% python3 -q
>>> import numpy as np
>>> np.set_printoptions(precision=3, suppress=True, linewidth=100)
>>> tidy = lambda a: np.round(a, 3) + 0
>>> M = np.load("arr.npy")
>>> tidy(M)
array([[-0.781, -0.358, -0.509,  0.052],
       [ 0.   , -0.629,  0.503,  0.592],
       [ 0.625, -0.448, -0.636,  0.065],
       [ 0.   ,  0.524, -0.287,  0.802]])
>>> # columns are unit length and at right angles
>>> x0 = np.array([1, 1, 3, 1])
>>> tidy(np.linalg.norm(x0)), tidy(np.linalg.norm(M @ x0))
(np.float64(3.464), np.float64(3.464))
>>> tidy(np.linalg.inv(M))
array([[-0.781,  0.   ,  0.625,  0.   ],
       [-0.358, -0.629, -0.448,  0.524],
       [-0.509,  0.503, -0.636, -0.287],
       [ 0.052,  0.592,  0.065,  0.802]])
>>> tidy(np.abs(np.linalg.eigvals(M)))
array([1., 1., 1., 1.])
>>> 4 - np.linalg.matrix_rank(M - np.eye(4), tol=1e-8)
np.int64(1)
>>> [p for p in range(1, 25) if np.allclose(np.linalg.matrix_power(M, p), np.eye(4))]
[]
>>> rng = np.random.default_rng(739216)
>>> lab = rng.permutation(4)
>>> A2 = M[:, lab] * rng.choice([-1, 1], 4)
>>> tidy(A2)
array([[ 0.509,  0.781,  0.052,  0.358],
       [-0.503,  0.   ,  0.592,  0.629],
       [ 0.636, -0.625,  0.065,  0.448],
       [ 0.287,  0.   ,  0.802, -0.524]])
>>> left, _, Vh = np.linalg.svd(M.T @ A2)
>>> tidy(np.linalg.lstsq(M, A2)[0])
array([[ 0., -1.,  0.,  0.],
       [ 0.,  0.,  0., -1.],
       [-1.,  0.,  0.,  0.],
       [ 0.,  0.,  1.,  0.]])
>>> tidy(left @ Vh)
array([[ 0., -1.,  0.,  0.],
       [ 0.,  0.,  0., -1.],
       [-1.,  0.,  0.,  0.],
       [ 0.,  0.,  1.,  0.]])
